% python3 -q
>>> import numpy as np
>>> from numpy import linalg as LA
>>> np.set_printoptions(precision=1, suppress=True, linewidth=100)
>>> def rd(a):
...     return np.round(a, 1) + 0
... 
>>> data = np.load("data.npy")
>>> rd(data)
array([[-0.1,  0.2, -0.1, -0.2, -0.3,  0.2,  0. ,  0.6, -0.1, -0.1, -0.1,  0.2,  0.4, -0.5],
       [-0.1, -0.1, -0.4,  0. , -0.4, -0.3,  0.5, -0.2,  0.3, -0.4, -0.4,  0. , -0.1,  0.1],
       [-0.4,  0. , -0.1, -0.1,  0.1,  0. ,  0.1, -0.3, -0.3, -0.2,  0.3,  0.7,  0. ,  0.1],
       [-0.1, -0.3,  0. , -0.1, -0.4, -0.4, -0.2,  0.1, -0.4,  0.2,  0.1, -0.2,  0.3,  0.3],
       [ 0.4,  0.5,  0.1,  0. ,  0. , -0.6,  0. , -0.2,  0. ,  0.1,  0.1,  0.2,  0. , -0.3],
       [ 0.1, -0.2, -0.2,  0.5,  0.1,  0. ,  0.1,  0. , -0.6,  0. , -0.1, -0.1, -0.2, -0.4],
       [ 0.4,  0. , -0.4,  0.3,  0.1,  0. , -0.1,  0.2,  0.1, -0.4,  0.4,  0. ,  0.4,  0.2],
       [ 0.2, -0.2,  0.6,  0.3, -0.2,  0.1,  0. , -0.3,  0. , -0.2, -0.2,  0.2,  0.5, -0.1],
       [-0.2,  0.4,  0. ,  0.2, -0.1, -0.1, -0.6,  0.1, -0.1, -0.3, -0.3,  0.1, -0.2,  0.3],
       [ 0.2,  0.2, -0.2, -0.5,  0.1,  0.3,  0. , -0.4, -0.4, -0.3, -0.1, -0.4,  0.2,  0. ],
       [ 0.4, -0.2, -0.1, -0.2,  0.3,  0.1,  0. ,  0.2,  0. ,  0.2, -0.5,  0.5,  0.1,  0.3],
       [ 0.3,  0.1, -0.2,  0.1, -0.7,  0.5, -0.1, -0.2,  0. ,  0.2,  0.2,  0.2, -0.2,  0. ],
       [ 0.1, -0.5, -0.1, -0.3,  0. , -0.1, -0.5, -0.2,  0.3, -0.2,  0. ,  0. , -0.1, -0.4],
       [-0.3,  0.1, -0.4,  0.2,  0.1,  0. , -0.2, -0.3,  0.2,  0.4, -0.2,  0. ,  0.5, -0.2]])
>>> rng = np.random.default_rng(379)
>>> lab = rng.permutation(14)
>>> lab
array([12,  4,  2, 10, 11,  6,  9,  7,  0,  1, 13,  3,  8,  5])
>>> A2 = data[lab][:, lab]
>>> rd(np.trace(A2))
np.float64(-1.9)
>>> rd(np.sort(np.abs(LA.eigvals(A2))))
array([1., 1., 1., 1., 1., 1., 1., 1., 1., 1., 1., 1., 1., 1.])
>>> rd(np.diag(A2))
array([-0.1,  0. , -0.1, -0.5,  0.2, -0.1, -0.3, -0.3, -0.1, -0.1, -0.2, -0.1, -0.1,  0. ])
>>> rd(LA.svd(data, compute_uv=False))
array([1., 1., 1., 1., 1., 1., 1., 1., 1., 1., 1., 1., 1., 1.])
>>> W0 = np.load("dump.npy")
>>> W0
array([[ 1.,  0.,  0.,  0.,  0.,  0.,  0.,  0.,  0.,  0.],
       [ 0.,  1.,  0.,  0.,  0.,  0.,  0.,  0.,  0.,  0.],
       [ 0.,  0.,  1.,  0.,  0.,  0.,  0.,  0.,  0.,  0.],
       [ 0.,  0.,  0.,  1.,  0.,  0.,  0.,  0.,  0.,  0.],
       [ 0.,  0.,  0.,  0.,  1.,  0.,  0.,  0.,  0.,  0.],
       [ 0.,  0.,  0.,  0.,  0.,  1.,  0.,  0.,  0.,  0.],
       [ 0.,  0.,  0.,  0.,  0.,  0., -1.,  0.,  0.,  0.],
       [ 0.,  0.,  0.,  0.,  0.,  0.,  0.,  1.,  0.,  0.],
       [ 0.,  0.,  0.,  0.,  0.,  0.,  0.,  0.,  1.,  0.],
       [ 0.,  0.,  0.,  0.,  0.,  0.,  0.,  0.,  0., -1.]])
>>> t3 = np.stack([W0, 3 * W0, W0[::-1]])
>>> rd(LA.det(t3))
array([    1., 59049.,    -1.])
>>> np.einsum("bij,cij->bc", t3, t3)
array([[10., 30.,  0.],
       [30., 90.,  0.],
       [ 0.,  0., 10.]])
>>> LA.matrix_rank(t3.reshape(3, -1))
np.int64(2)
>>> LA.matrix_rank(t3)
array([10, 10, 10])
>>> (t3 @ W0.T).shape
(3, 10, 10)
>>> rd(LA.norm(t3, axis=(1, 2)))
array([3.2, 9.5, 3.2])
>>> t3.sum(axis=0)
array([[ 4.,  0.,  0.,  0.,  0.,  0.,  0.,  0.,  0., -1.],
       [ 0.,  4.,  0.,  0.,  0.,  0.,  0.,  0.,  1.,  0.],
       [ 0.,  0.,  4.,  0.,  0.,  0.,  0.,  1.,  0.,  0.],
       [ 0.,  0.,  0.,  4.,  0.,  0., -1.,  0.,  0.,  0.],
       [ 0.,  0.,  0.,  0.,  4.,  1.,  0.,  0.,  0.,  0.],
       [ 0.,  0.,  0.,  0.,  1.,  4.,  0.,  0.,  0.,  0.],
       [ 0.,  0.,  0.,  1.,  0.,  0., -4.,  0.,  0.,  0.],
       [ 0.,  0.,  1.,  0.,  0.,  0.,  0.,  4.,  0.,  0.],
       [ 0.,  1.,  0.,  0.,  0.,  0.,  0.,  0.,  4.,  0.],
       [ 1.,  0.,  0.,  0.,  0.,  0.,  0.,  0.,  0., -4.]])
>>> feats = np.load("block10.npy")
>>> feats
array([[3., 0., 0., 2., 0., 2., 0., 2., 0., 0., 0., 0., 2.],
       [0., 3., 0., 0., 2., 0., 2., 0., 2., 0., 0., 2., 0.],
       [0., 0., 3., 0., 0., 0., 0., 0., 0., 2., 2., 0., 0.],
       [2., 0., 0., 3., 0., 2., 0., 2., 0., 0., 0., 0., 2.],
       [0., 2., 0., 0., 3., 0., 2., 0., 2., 0., 0., 2., 0.],
       [2., 0., 0., 2., 0., 3., 0., 2., 0., 0., 0., 0., 2.],
       [0., 2., 0., 0., 2., 0., 3., 0., 2., 0., 0., 2., 0.],
       [2., 0., 0., 2., 0., 2., 0., 3., 0., 0., 0., 0., 2.],
       [0., 2., 0., 0., 2., 0., 2., 0., 3., 0., 0., 2., 0.],
       [0., 0., 2., 0., 0., 0., 0., 0., 0., 3., 2., 0., 0.],
       [0., 0., 2., 0., 0., 0., 0., 0., 0., 2., 3., 0., 0.],
       [0., 2., 0., 0., 2., 0., 2., 0., 2., 0., 0., 3., 0.],
       [2., 0., 0., 2., 0., 2., 0., 2., 0., 0., 0., 0., 3.]])
>>> rd(np.sort(LA.eigvals(feats).real))
array([ 1.,  1.,  1.,  1.,  1.,  1.,  1.,  1.,  1.,  1.,  7., 11., 11.])
>>> A2 = LA.inv(feats)
>>> rd(LA.slogdet(feats)[0])
np.float64(1.0)
>>> np.allclose(A2, feats.T)
False
>>> u = np.array([1, 2, 1, 1, 2, 0, 0, 2, 0, 2, 1, 0, 1])
>>> A2 = feats + np.outer(u, np.eye(13)[11])
>>> rd(LA.det(A2) / LA.det(feats)), rd(1 + LA.solve(feats, u)[11])
(np.float64(0.3), np.float64(0.3))
>>> arr = np.loadtxt("layer2.csv", delimiter=",")
>>> arr
array([[-3.,  1.,  0.,  0.,  0.,  0.,  0.,  0.,  0.,  0.,  0.,  0.,  0.,  0.,  0.],
       [ 0., -3.,  1.,  0.,  0.,  0.,  0.,  0.,  0.,  0.,  0.,  0.,  0.,  0.,  0.],
       [ 0.,  0., -3.,  1.,  0.,  0.,  0.,  0.,  0.,  0.,  0.,  0.,  0.,  0.,  0.],
       [ 0.,  0.,  0., -3.,  1.,  0.,  0.,  0.,  0.,  0.,  0.,  0.,  0.,  0.,  0.],
       [ 0.,  0.,  0.,  0., -3.,  1.,  0.,  0.,  0.,  0.,  0.,  0.,  0.,  0.,  0.],
       [ 0.,  0.,  0.,  0.,  0., -3.,  1.,  0.,  0.,  0.,  0.,  0.,  0.,  0.,  0.],
       [ 0.,  0.,  0.,  0.,  0.,  0., -3.,  1.,  0.,  0.,  0.,  0.,  0.,  0.,  0.],
       [ 0.,  0.,  0.,  0.,  0.,  0.,  0., -3.,  1.,  0.,  0.,  0.,  0.,  0.,  0.],
       [ 0.,  0.,  0.,  0.,  0.,  0.,  0.,  0., -3.,  1.,  0.,  0.,  0.,  0.,  0.],
       [ 0.,  0.,  0.,  0.,  0.,  0.,  0.,  0.,  0., -3.,  1.,  0.,  0.,  0.,  0.],
       [ 0.,  0.,  0.,  0.,  0.,  0.,  0.,  0.,  0.,  0., -3.,  1.,  0.,  0.,  0.],
       [ 0.,  0.,  0.,  0.,  0.,  0.,  0.,  0.,  0.,  0.,  0., -3.,  1.,  0.,  0.],
       [ 0.,  0.,  0.,  0.,  0.,  0.,  0.,  0.,  0.,  0.,  0.,  0., -3.,  1.,  0.],
       [ 0.,  0.,  0.,  0.,  0.,  0.,  0.,  0.,  0.,  0.,  0.,  0.,  0., -3.,  1.],
       [ 0.,  0.,  0.,  0.,  0.,  0.,  0.,  0.,  0.,  0.,  0.,  0.,  0.,  0., -3.]])
>>> t3 = np.stack([arr, 3 * arr, arr[::-1]])
>>> rd(LA.norm(t3, axis=(1, 2)))
array([12.2, 36.6, 12.2])
>>> LA.matrix_rank(t3.reshape(3, -1))
np.int64(2)
>>> LA.matrix_rank(t3)
array([15, 15, 15])
>>> u = np.array([1, 0, 2, 5, 5, 2, 4, 4, 1, 3, 2, 5, 0, 1, 4])
>>> A2 = arr + np.outer(u, np.eye(15)[9])
>>> rd(LA.det(A2) / LA.det(arr)), rd(1 + LA.solve(arr, u)[9])
(np.float64(-0.4), np.float64(-0.4))
>>> K = np.loadtxt("case5.csv", delimiter=",")
>>> K
array([[ 1. , -0.8, -1. , -0.8],
       [-0.4, -0.1, -0.6,  1. ],
       [ 0.6, -0.6, -0.9,  0.7],
       [ 0.9, -0.8, -1. , -0.1],
       [-0.5,  0.1, -0.1,  0.8],
       [ 0.6, -0.3, -0.4, -0.6],
       [ 0.9, -0.7, -0.9, -0.7],
       [ 0.6, -0.5, -0.8,  0.4],
       [ 1. , -0.7, -0.7, -1. ],
       [-0.4,  0.4,  0.7, -0.4],
       [-0.8,  0.3,  0.1,  1. ],
       [-0.5,  0.4,  0.7, -0.3],
       [ 0.2, -0.2, -0.4,  0.3],
       [ 0.7, -0.2,  0.3, -1. ],
       [ 0.1, -0.3, -0.7,  0.8],
       [ 0.9, -0.6, -0.8, -0.9],
       [ 0.9, -0.5, -0.1, -1. ],
       [ 0.1, -0.3, -0.6,  0.6],
       [ 0.9, -0.6, -0.6, -1. ],
       [ 0.8, -0.4, -0.2, -1. ],
       [-0.7,  0.3,  0.1,  0.9],
       [-0.8,  0.6,  0.7,  0.8],
       [-0.8,  0.5,  0.6,  0.7],
       [ 0. , -0.7, -1. ,  1. ],
       [ 0.3, -0.5, -0.9,  0.9],
       [ 0.5, -0.4, -0.7,  0.2],
       [-0.4,  0.1,  0. ,  0.7],
       [-0.4,  0. , -0.2,  0.8],
       [-0.2,  0.1,  0. ,  0.4],
       [ 1. , -1. , -1. , -1. ],
       [-0.8,  0.3,  0.2,  1. ],
       [ 0.7, -0.5, -0.7, -0.5],
       [-0.8,  0.1, -0.6,  1. ],
       [ 0.6, -0.5, -0.8,  0.1],
       [ 0. ,  0.1,  0.2, -0.4],
       [ 0.5, -0.3, -0.4, -0.4]])
>>> x = np.array([3, 2, 2, 1])
>>> h = np.maximum(K @ x, 0)
>>> K * (h > 1e-9)[:, None]
array([[ 0. , -0. , -0. , -0. ],
       [-0. , -0. , -0. ,  0. ],
       [ 0. , -0. , -0. ,  0. ],
       [ 0. , -0. , -0. , -0. ],
       [-0. ,  0. , -0. ,  0. ],
       [ 0. , -0. , -0. , -0. ],
       [ 0. , -0. , -0. , -0. ],
       [ 0. , -0. , -0. ,  0. ],
       [ 0. , -0. , -0. , -0. ],
       [-0.4,  0.4,  0.7, -0.4],
       [-0. ,  0. ,  0. ,  0. ],
       [-0.5,  0.4,  0.7, -0.3],
       [ 0. , -0. , -0. ,  0. ],
       [ 0.7, -0.2,  0.3, -1. ],
       [ 0. , -0. , -0. ,  0. ],
       [ 0. , -0. , -0. , -0. ],
       [ 0.9, -0.5, -0.1, -1. ],
       [ 0. , -0. , -0. ,  0. ],
       [ 0. , -0. , -0. , -0. ],
       [ 0.8, -0.4, -0.2, -1. ],
       [-0. ,  0. ,  0. ,  0. ],
       [-0.8,  0.6,  0.7,  0.8],
       [-0.8,  0.5,  0.6,  0.7],
       [ 0. , -0. , -0. ,  0. ],
       [ 0. , -0. , -0. ,  0. ],
       [ 0. , -0. , -0. ,  0. ],
       [-0. ,  0. ,  0. ,  0. ],
       [-0. ,  0. , -0. ,  0. ],
       [-0. ,  0. ,  0. ,  0. ],
       [ 0. , -0. , -0. , -0. ],
       [-0. ,  0. ,  0. ,  0. ],
       [ 0. , -0. , -0. , -0. ],
       [-0. ,  0. , -0. ,  0. ],
       [ 0. , -0. , -0. ,  0. ],
       [ 0. ,  0.1,  0.2, -0.4],
       [ 0. , -0. , -0. , -0. ]])
>>> rd(h)
array([0. , 0. , 0. , 0. , 0. , 0. , 0. , 0. , 0. , 0.6, 0. , 0.4, 0. , 1.3, 0. , 0. , 0.5, 0. ,
       0. , 0.2, 0. , 1. , 0.5, 0. , 0. , 0. , 0. , 0. , 0. , 0. , 0. , 0. , 0. , 0. , 0.2, 0. ])
>>> np.flatnonzero(h > 1e-9)
array([ 9, 11, 13, 16, 19, 21, 22, 34])
>>> rd(K.T @ h)
array([-0.1,  0.7,  2. , -1.3])
